% python3 -q
>>> import numpy as np
>>> from numpy import linalg as LA
>>> np.set_printoptions(precision=1, suppress=True, linewidth=140, floatmode="fixed")
>>> rnd = lambda a: np.round(a, 1) + 0
>>> J = np.load("x.npy")
>>> print(J)
[[ 1  0  0  0  0  0  0  0  0  0  0]
 [ 0  1  0  0  0  0  0  0  0  0  0]
 [-2 -1  1  0  0  0  0  0  0  0  0]
 [-2  3 -1  1  0  0  0  0  0  0  0]
 [ 1  2 -3  2  1  0  0  0  0  0  0]
 [ 3 -1 -1  3  0  1  0  0  0  0  0]
 [-2  3  1  0 -2  3  1  0  0  0  0]
 [ 2  2 -1  3  3  2  0  1  0  0  0]
 [ 3 -2  2  1  3 -3  0 -2  1  0  0]
 [ 0  0 -3  3 -2  3  3  0  2  1  0]
 [-1  2 -2 -1 -1  1  2  0  0 -3  1]]
>>> t = np.radians(45)
>>> r_ = np.eye(11)
>>> r_[6, 6] = r_[7, 7] = np.cos(t)
>>> r_[6, 7], r_[7, 6] = -np.sin(t), np.sin(t)
>>> print(rnd(r_))
[[ 1.0  0.0  0.0  0.0  0.0  0.0  0.0  0.0  0.0  0.0  0.0]
 [ 0.0  1.0  0.0  0.0  0.0  0.0  0.0  0.0  0.0  0.0  0.0]
 [ 0.0  0.0  1.0  0.0  0.0  0.0  0.0  0.0  0.0  0.0  0.0]
 [ 0.0  0.0  0.0  1.0  0.0  0.0  0.0  0.0  0.0  0.0  0.0]
 [ 0.0  0.0  0.0  0.0  1.0  0.0  0.0  0.0  0.0  0.0  0.0]
 [ 0.0  0.0  0.0  0.0  0.0  1.0  0.0  0.0  0.0  0.0  0.0]
 [ 0.0  0.0  0.0  0.0  0.0  0.0  0.7 -0.7  0.0  0.0  0.0]
 [ 0.0  0.0  0.0  0.0  0.0  0.0  0.7  0.7  0.0  0.0  0.0]
 [ 0.0  0.0  0.0  0.0  0.0  0.0  0.0  0.0  1.0  0.0  0.0]
 [ 0.0  0.0  0.0  0.0  0.0  0.0  0.0  0.0  0.0  1.0  0.0]
 [ 0.0  0.0  0.0  0.0  0.0  0.0  0.0  0.0  0.0  0.0  1.0]]
>>> Y = J @ r_.T
>>> print(rnd(Y))
[[ 1.0  0.0  0.0  0.0  0.0  0.0  0.0  0.0  0.0  0.0  0.0]
 [ 0.0  1.0  0.0  0.0  0.0  0.0  0.0  0.0  0.0  0.0  0.0]
 [-2.0 -1.0  1.0  0.0  0.0  0.0  0.0  0.0  0.0  0.0  0.0]
 [-2.0  3.0 -1.0  1.0  0.0  0.0  0.0  0.0  0.0  0.0  0.0]
 [ 1.0  2.0 -3.0  2.0  1.0  0.0  0.0  0.0  0.0  0.0  0.0]
 [ 3.0 -1.0 -1.0  3.0  0.0  1.0  0.0  0.0  0.0  0.0  0.0]
 [-2.0  3.0  1.0  0.0 -2.0  3.0  0.7  0.7  0.0  0.0  0.0]
 [ 2.0  2.0 -1.0  3.0  3.0  2.0 -0.7  0.7  0.0  0.0  0.0]
 [ 3.0 -2.0  2.0  1.0  3.0 -3.0  1.4 -1.4  1.0  0.0  0.0]
 [ 0.0  0.0 -3.0  3.0 -2.0  3.0  2.1  2.1  2.0  1.0  0.0]
 [-1.0  2.0 -2.0 -1.0 -1.0  1.0  1.4  1.4  0.0 -3.0  1.0]]
>>> rng = np.random.default_rng(7044)
>>> labels = rng.permutation(11)
>>> print(labels)
[ 7  5  4  8  2  0  6  1 10  9  3]
>>> Y = J[labels][:, labels]
>>> print(np.allclose(Y, J))
False
>>> print(rnd(LA.det(Y)), rnd(LA.det(J[labels])))
1.0 1.0
>>> print(np.trace(Y))
11
>>> print(J @ J)
[[  1   0   0   0   0   0   0   0   0   0   0]
 [  0   1   0   0   0   0   0   0   0   0   0]
 [ -4  -2   1   0   0   0   0   0   0   0   0]
 [ -2   7  -2   1   0   0   0   0   0   0   0]
 [  4  13  -8   4   1   0   0   0   0   0   0]
 [  2   8  -5   6   0   1   0   0   0   0   0]
 [  1  -2   5   5  -4   6   1   0   0   0   0]
 [  9  18 -16  18   6   4   0   1   0   0   0]
 [-10   2  -1  -7   0 -10   0  -4   1   0   0]
 [  7  10   1  13  -4   9   6  -4   4   1   0]
 [  2   6  10 -10   0  -1  -5   0  -6  -6   1]]
>>> print(LA.matrix_rank(J - J[0, 0] * np.eye(11)))
9
>>> print(np.prod(np.diag(J)), rnd(LA.det(J)))
1 1.0
>>> print(rnd(np.sort(LA.eigvals(J))))
[1.0 1.0 1.0 1.0 1.0 1.0 1.0 1.0 1.0 1.0 1.0]
